$ ipython --no-banner

In [1]: import numpy as np

In [2]: from numpy import linalg as LA

In [3]: np.set_printoptions(precision=2, suppress=True, linewidth=140)

In [4]: C = np.sign(np.array([[1, 1, 2, 1], [1, 3, 0, 2], [0, 1, 1, 3], [0, 3, 2, 2]]))

In [5]: M2 = (np.tril(C, -1) + np.eye(4)) @ (np.triu(C, 1) + np.eye(4))

In [6]: vals = np.array([0, 2, 2, 0])

In [7]: F = np.rint(M2 * vals @ LA.inv(M2)) + 0

In [8]: print(F)
[[ 0.  0.  6. -4.]
 [-2.  2.  8. -6.]
 [ 0.  0.  6. -4.]
 [ 0.  0.  6. -4.]]

In [9]: # row 2 repeats row 0

In [10]: Uu, sigma, Vt = LA.svd(F)

In [11]: vecs = Vt[:(sigma > 1e-8).sum()]

In [12]: rng = np.random.default_rng(138510)

In [13]: vec = F[3] + -2 * F[0] + rng.integers(2) * np.eye(4)[1]

In [14]: print(vec)
[ 0.  0. -6.  4.]

In [15]: print(round(float(LA.norm(vec - vecs.T @ vecs @ vec)), 2))
0.0

In [16]: print(LA.matrix_rank(np.vstack([F, vec])))
2

In [17]: print(np.allclose(vecs.T @ vecs @ vec, vec))
True

In [18]: M2 = F + rng.integers(-2, 3, (4, 2)) @ rng.integers(-2, 3, (2, 4))

In [19]: print(M2)
[[ 0. -5.  6. -4.]
 [-1.  4.  7. -7.]
 [ 0.  5.  6. -4.]
 [-2. -4.  8. -2.]]

In [20]: print(LA.matrix_rank(M2 - F, tol=1e-8))
2

In [21]: J = np.array([[-3, 3, 3, 1], [1, -3, 3, 3], [3, 1, -3, 3], [3, 3, 1, -3]])

In [22]: print(J)
[[-3  3  3  1]
 [ 1 -3  3  3]
 [ 3  1 -3  3]
 [ 3  3  1 -3]]

In [23]: print(np.sort(np.abs(LA.eigvals(J))))
[4.   4.   6.32 6.32]

In [24]: print(np.allclose(J @ J.T, J.T @ J))
True

In [25]: print(np.allclose(J, J.T))
False

In [26]: print(J @ J)
[[ 24 -12  -8  12]
 [ 12  24 -12  -8]
 [ -8  12  24 -12]
 [-12  -8  12  24]]

In [27]: P = np.triu(np.array([[-1, 5, 3, 3], [-1, 0, -4, -1], [1, -3, 2, 1], [4, -1, 5, -3]]), 1) + np.eye(4)

In [28]: M2 = P @ J @ LA.inv(P)

In [29]: print(np.poly(M2))
[   1.   12.   24. -192. -640.]

In [30]: print(M2)
[[  20. -100. -448.  304.]
 [ -14.   60.  296. -200.]
 [   6.  -26. -124.   80.]
 [   3.  -12.  -56.   32.]]

In [31]: print(np.round(LA.det(M2), 2))
-640.0

In [32]: print(LA.matrix_rank(M2))
4

In [33]: print(LA.cond(M2) > 100)
True

In [34]: print([round(float(x), 2) for x in LA.svd(M2, compute_uv=False)[:3]])
[679.47, 5.97, 4.93]

In [35]: print(np.argsort(-LA.norm(M2, axis=0).round(6), kind="stable")[:3])
[2 3 1]

In [36]: print(np.sort(np.abs(np.fft.fft(J[0]))), np.sort(LA.svd(J, compute_uv=False)))
[4.   4.   6.32 6.32] [4.   4.   6.32 6.32]

In [37]: K = np.load("block16.npy")

In [38]: print(K)
[[  4.53   2.08   4.32]
 [  0.71  -4.19   4.71]
 [ -5.6  -10.61   1.05]
 [  1.82  -2.48   4.73]
 [ -6.65 -10.74  -0.59]
 [  2.99  -0.46   4.49]
 [-16.47 -15.27 -12.3 ]
 [ -3.4   -4.87  -1.52]
 [ -7.2   -7.65  -4.92]
 [  4.26   1.99   3.95]
 [ -0.02  -3.89   3.15]
 [ -0.42  -4.43   3.06]]

In [39]: print(LA.cond(K) > 100)
False

In [40]: print(np.abs(LA.svd(K)[2][-1]))
[0.75 0.42 0.5 ]

In [41]: print([round(float(x), 2) for x in LA.svd(K, compute_uv=False)[:3]])
[33.81, 15.04, 0.79]

In [42]: lab = K[:, 0] > np.median(K[:, 0])

In [43]: f = K[lab].mean(axis=0) - K[~lab].mean(axis=0)

In [44]: print(lab.astype(int))
[1 1 0 1 0 1 0 0 0 1 1 0]

In [45]: print(np.round((((K - K.mean(axis=0)) @ f > 0) == lab).mean(), 2))
0.92

In [46]: feats = np.loadtxt("sample4.csv", delimiter=",")

In [47]: print(feats)
[[  3.55   6.89   8.69 -12.06 -10.66]
 [  9.08   6.89  10.48 -24.25 -12.15]
 [-11.54  10.82 -28.72  13.    -5.78]
 [ 11.41   8.62   1.13   6.45 -22.19]
 [-16.94  -5.69 -14.34  -5.62   4.91]
 [  6.7    4.92  -4.46  -2.01 -25.03]
 [-11.43   0.11 -17.46  30.16   1.39]
 [ 14.06   1.45  -0.52   7.61  -4.86]
 [  6.15  -3.37 -16.22 -10.62  -9.58]
 [ 12.93   9.02  15.65  -1.17  -6.38]
 [  7.49  -9.35  18.72  -5.12   9.99]
 [-16.17  -5.28 -25.88  34.04  -1.84]
 [  6.24  15.9   -8.85  23.67 -14.9 ]
 [ -3.21  -2.64   6.49   0.27 -11.65]
 [  6.5   -5.5    3.56  -0.33  -7.4 ]
 [  6.05  -6.41   4.87 -16.46   3.84]]

In [48]: cen = feats - feats.mean(axis=0)

In [49]: vecs = LA.svd(cen)[2][:3]

In [50]: M2 = cen - cen @ vecs.T @ vecs

In [51]: print(round(float(LA.norm(M2) / LA.norm(cen)), 2))
0.26

In [52]: print(LA.norm(M2, axis=1).round(6).argmax())
8

In [53]: print(np.diag(vecs.T @ vecs))
[0.36 0.28 0.76 0.99 0.61]
